$ python -q
>>> import numpy as np
>>> import numpy.linalg as la
>>> np.set_printoptions(precision=4, suppress=True, linewidth=160, floatmode="fixed")
>>> tidy = lambda a: np.round(a, 4) + 0
>>> W0 = np.load("test7.npy")
>>> print(W0)
[[ 1  0  0  0]
 [-1  1  0  0]
 [ 0 -3  1  0]
 [-3  0  0  1]]
>>> print(np.einsum("ij,ji->", W0, W0))
4
>>> print(np.poly(W0))
[ 1.0000 -4.0000  6.0000 -4.0000  1.0000]
>>> print(tidy(la.eigvals(W0)))
[1.0000 1.0000 1.0000 1.0000]
>>> print(np.einsum("ii->", W0))
4
>>> print(tidy(la.det(W0.T)))
1.0
>>> print(tidy(la.eigvals(W0).sum().real))
4.0
>>> print(tidy(la.det(2 * W0)), tidy(la.det(W0)))
16.0 1.0
>>> print(np.kron(np.eye(2, dtype=int), W0))
[[ 1  0  0  0  0  0  0  0]
 [-1  1  0  0  0  0  0  0]
 [ 0 -3  1  0  0  0  0  0]
 [-3  0  0  1  0  0  0  0]
 [ 0  0  0  0  1  0  0  0]
 [ 0  0  0  0 -1  1  0  0]
 [ 0  0  0  0  0 -3  1  0]
 [ 0  0  0  0 -3  0  0  1]]
>>> print(tidy(la.det(W0[::-1])))
1.0
>>> rng = np.random.default_rng(625)
>>> idx = rng.integers(0, 2, 3)
>>> A = np.array([[1, -8, 6], [4, 7, 9], [-5, -8, 8]]) * (idx[:, None] == idx)
>>> print(A)
[[ 1 -8  6]
 [ 4  7  9]
 [-5 -8  8]]
>>> x = np.array([0, -1, -3])
>>> rhs = A @ x
>>> b, lr = np.zeros(3), 1 / la.norm(A, 2) ** 2
>>> for i in range(250):
...     b -= lr * A.T @ (A @ b - rhs)
...     if i % 50 == 0: print(i, round(la.norm(A @ b - rhs), 4))
... 
0 13.4835
50 0.0737
100 0.0019
150 0.0
200 0.0
>>> print(tidy(b))
[ 0.0000 -1.0000 -3.0000]
>>> A2 = A + rng.integers(-2, 3, (3, 2)) @ rng.integers(-2, 3, (2, 3))
>>> print(A2)
[[  3 -10  10]
 [ -1  10   9]
 [ -2  -9   4]]
>>> print(np.abs(A2 - A).sum(axis=1))
[8 8 8]
>>> print(tidy(la.svd(A2 - A, compute_uv=False)))
[7.1530 5.7302 0.0000]
>>> print((A - A.T) / 2)
[[ 0.0000 -6.0000  5.5000]
 [ 6.0000  0.0000  8.5000]
 [-5.5000 -8.5000  0.0000]]
>>> print(np.allclose(A, A.T))
False
>>> print(np.trace(A))
16
>>> print(tidy(la.det(A)))
762.0
>>> print(tidy(np.sort(np.abs(la.eigvals(A)))))
[ 5.1001 12.2233 12.2233]
>>> print(la.matrix_power(A, 3))
[[ -419  -152 -1518]
 [-1028 -1553   699]
 [ -207   360 -1486]]
>>> print(A @ A)
[[ -61 -112  -18]
 [ -13  -55  159]
 [ -77  -80  -38]]
>>> proj = np.triu(np.array([[2, 2, 2], [-1, -1, 2], [2, -1, -2]]), 1) + np.eye(3)
>>> A2 = proj @ A @ la.inv(proj)
>>> print(tidy(np.poly(A2)))
[   1.0000  -16.0000  205.0000 -762.0000]
>>> A2 = A[0, 0] * A[1:] - np.outer(A[1:, 0], A[0])
>>> print(A2)
[[  0  39 -15]
 [  0 -48  38]]
>>> print(A[:, 0] / A[0, 0])
[ 1.0000  4.0000 -5.0000]
>>> print(la.matrix_rank(A2), la.matrix_rank(A))
2 3
>>> m1 = np.load("sample3.npy")
>>> print(tidy(m1))
[[-1.0243  1.3362  1.0796]
 [-1.5364 -1.2747  0.1200]
 [ 0.7682 -0.7679  1.6793]]
>>> print(tidy(la.svd(m1, compute_uv=False)))
[2.0000 2.0000 2.0000]
>>> print(tidy(m1[:, 0] @ m1[:, 2]))
0.0
>>> Q = m1.astype(float).copy()
>>> for j in range(3):
...     Q[:, j] -= Q[:, :j] @ (Q[:, :j].T @ Q[:, j])
...     Q[:, j] /= la.norm(Q[:, j])
... 
>>> print(tidy(Q))
[[-0.5121  0.6681  0.5398]
 [-0.7682 -0.6374  0.0600]
 [ 0.3841 -0.3840  0.8397]]
>>> print(tidy(Q.T @ Q))
[[1.0000 0.0000 0.0000]
 [0.0000 1.0000 0.0000]
 [0.0000 0.0000 1.0000]]
>>> A2 = Q / la.norm(Q, axis=1, keepdims=True)
>>> C2 = A2 @ A2.T
>>> print(tidy(C2))
[[1.0000 0.0000 0.0000]
 [0.0000 1.0000 0.0000]
 [0.0000 0.0000 1.0000]]
>>> print(tidy(la.norm(A2, axis=1)))
[1.0000 1.0000 1.0000]
>>> print(np.argwhere(np.triu(np.abs(C2) > 0.95, 1)))
[]
>>> print((np.abs(C2) > 0.9).astype(int))
[[1 0 0]
 [0 1 0]
 [0 0 1]]
>>> r0 = np.array([-3, 0, 3])
>>> print(tidy(np.correlate(m1[1], m1[0], "full")))
[-1.6587 -3.4291  0.0000  1.4660 -0.1229]
>>> print(tidy(np.cross(m1[1, :3], m1[0, :3])))
[-1.5364  1.5358 -3.3587]
>>> print(tidy(np.polyval(r0, m1[1])))
[-4.0820 -1.8749  2.9568]
>>> feats = np.loadtxt("a.csv", delimiter=",")
>>> print(feats)
[[-5.0000  1.0000 -1.0000]
 [ 0.0000  4.0000  3.0000]
 [ 0.0000  4.0000  4.0000]]
>>> Q, Rm = la.qr(A)
>>> print(tidy(np.trace(Q @ Q.T)))
3.0
>>> print(Q.shape, Rm.shape)
(3, 3) (3, 3)
>>> print(tidy(Q.T @ Q))
[[1.0000 0.0000 0.0000]
 [0.0000 1.0000 0.0000]
 [0.0000 0.0000 1.0000]]
>>> print(tidy(abs(Rm[0, 0])), tidy(la.norm(A[:, 0])))
6.4807 6.4807
>>> evals, evecs = la.eig(feats)
>>> print(tidy(np.sort(la.eigvals(feats.T))))
[-5.0000  0.5359  7.4641]
>>> print(feats @ evecs[:, 0] - evals[0] * evecs[:, 0])
[0.0000 0.0000 0.0000]
>>> print(tidy(np.sort(la.eigvals(feats @ feats))))
[ 0.2872 25.0000 55.7128]
>>> print(tidy(np.sort(la.eigvals(la.inv(feats)))))
[-0.2000  0.1340  1.8660]
>>> print(np.einsum("ij,ji->", feats, feats))
81.0
>>> print(np.kron(np.eye(2, dtype=int), feats))
[[-5.0000  1.0000 -1.0000 -0.0000  0.0000 -0.0000]
 [ 0.0000  4.0000  3.0000  0.0000  0.0000  0.0000]
 [ 0.0000  4.0000  4.0000  0.0000  0.0000  0.0000]
 [-0.0000  0.0000 -0.0000 -5.0000  1.0000 -1.0000]
 [ 0.0000  0.0000  0.0000  0.0000  4.0000  3.0000]
 [ 0.0000  0.0000  0.0000  0.0000  4.0000  4.0000]]
>>> print(tidy(la.det(2 * feats)), tidy(la.det(feats)))
-160.0 -20.0
>>> print(tidy(la.det(feats[::-1])))
20.0
>>> print(tidy(la.eigvals(feats).sum().real))
3.0
>>> print(tidy(np.poly(feats)))
[  1.0000  -3.0000 -36.0000  20.0000]
>>> print(tidy(la.det(feats.T)))
-20.0
>>> E = np.load("w.npy")
>>> print(E)
[[ -5.6815 -26.7477 -12.1696]
 [ -0.0277 -46.2292 -14.8633]
 [ -8.2659   4.9392  12.2892]
 [ 23.9953  -4.6379  -5.8309]
 [ 18.1536  36.3753   2.3775]
 [-23.9057  29.2694  22.9262]
 [  0.6197 -19.3387  -0.6551]
 [ 14.9448  -5.3140  -6.1902]
 [ -4.6318  12.9326  -3.9912]
 [ -0.0833  -8.5576   4.7496]
 [ -1.7757 -20.9875   3.6525]
 [ 13.9521   3.6315   3.4813]
 [-25.0072  13.7287   3.5785]
 [-18.8236  45.3915   8.7344]
 [ -2.8139  31.7893   9.8493]
 [  8.9254 -21.8932 -10.6897]
 [  6.6522  -2.4766   7.6717]
 [  9.3867 -29.8894  12.0430]
 [-37.2210 -15.6097   3.4463]
 [-11.6529  30.7875  12.4605]
 [-18.4521  -7.6930  31.1569]
 [  7.5740   5.2295 -24.7159]
 [  2.1028  24.6247  25.0978]
 [-15.7480  10.4240  24.7823]
 [-22.1896  -9.8799  -5.5105]]
>>> idx = E[:, 2] > np.median(E[:, 2])
>>> r0 = E[idx].mean(axis=0) - E[~idx].mean(axis=0)
>>> print(idx.astype(int))
[0 0 1 0 0 1 0 0 0 1 1 0 0 1 1 0 1 1 0 1 1 0 1 1 0]
>>> x = np.array([0, 0, 2])
>>> rhs = E @ x
>>> print(tidy(la.lstsq(E, rhs)[0]))
[0.0000 0.0000 2.0000]
>>> print(tidy(la.pinv(E) @ E))
[[1.0000 0.0000 0.0000]
 [0.0000 1.0000 0.0000]
 [0.0000 0.0000 1.0000]]
>>> print(tidy(la.solve(E.T @ E, E.T @ rhs)))
[0.0000 0.0000 2.0000]
>>> rhs = rhs + 0.02 * rng.normal(size=25)
>>> print(tidy(rhs))
[-24.3413 -29.7194  24.5613 -11.6791   4.7487  45.8661  -1.3080 -12.3438  -7.9643   9.4877   7.2793   6.9756   7.1514  17.4607  19.7011 -21.3803  15.3359
  24.0948   6.8933  24.9073  62.3483 -49.4114  50.1953  49.5561 -11.0525]
>>> b, *_ = la.lstsq(E, rhs)
>>> print(tidy(E.T @ (rhs - E @ b)))
[0.0000 0.0000 0.0000]
>>> print(tidy(b))
[0.0002 0.0000 2.0001]
>>> print([round(float(la.norm(la.solve(E.T @ E + lam * np.eye(3), E.T @ rhs))), 2) for lam in (0, 1, 10, 100)])
[2.0, 2.0, 1.99, 1.94]
>>> d = la.norm(E[:, None] - E[None], axis=-1)
>>> print(np.flatnonzero(d[17] < d.mean() / 2))
[ 6 10 17]
>>> print(la.matrix_rank(d ** 2))
5
>>> print(d.mean(axis=1).argmax())
1
>>> print(d.shape)
(25, 25)
>>> A2 = np.c_[E[:, :1] @ np.array([[-1]]), np.array([3, 0, 0, 5, 4, 3, 0, 3, 1, 4, 4, 0, 4, 3, 0, 2, 5, 0, 4, 5, 1, 4, 4, 0, 1])]
>>> print(A2)
[[  5.6815   3.0000]
 [  0.0277   0.0000]
 [  8.2659   0.0000]
 [-23.9953   5.0000]
 [-18.1536   4.0000]
 [ 23.9057   3.0000]
 [ -0.6197   0.0000]
 [-14.9448   3.0000]
 [  4.6318   1.0000]
 [  0.0833   4.0000]
 [  1.7757   4.0000]
 [-13.9521   0.0000]
 [ 25.0072   4.0000]
 [ 18.8236   3.0000]
 [  2.8139   0.0000]
 [ -8.9254   2.0000]
 [ -6.6522   5.0000]
 [ -9.3867   0.0000]
 [ 37.2210   4.0000]
 [ 11.6529   5.0000]
 [ 18.4521   1.0000]
 [ -7.5740   4.0000]
 [ -2.1028   4.0000]
 [ 15.7480   0.0000]
 [ 22.1896   1.0000]]
>>> print(tidy(la.lstsq(E, A2[:, 0])[0]))
[-1.0000  0.0000  0.0000]
>>> print(tidy(la.norm(A2 - E @ la.lstsq(E, A2)[0], axis=0)))
[ 0.0000 14.7240]
>>> print(tidy(la.norm(la.qr(E)[0].T @ A2, axis=0) ** 2 / ((A2 ** 2).sum(axis=0) + 1e-12)))
[1.0000 0.0574]
>>> print(la.matrix_rank(np.c_[E, A2]))
4
>>> T = np.stack([E, -1 * E, E[::-1]])
>>> print((T @ E.T).shape)
(3, 25, 25)
>>> mat = np.load("run6.npy")
>>> print(mat)
[[-1  0  0]
 [-2  9  0]
 [-8 -3  1]]
>>> print(tidy(np.abs(la.svd(feats)[2][-1])))
[0.2743 0.6364 0.7209]
>>> print(np.argsort(-la.norm(feats, axis=0).round(6), kind="stable")[:3])
[1 2 0]
>>> print(la.matrix_rank(feats, rtol=0.1))
2
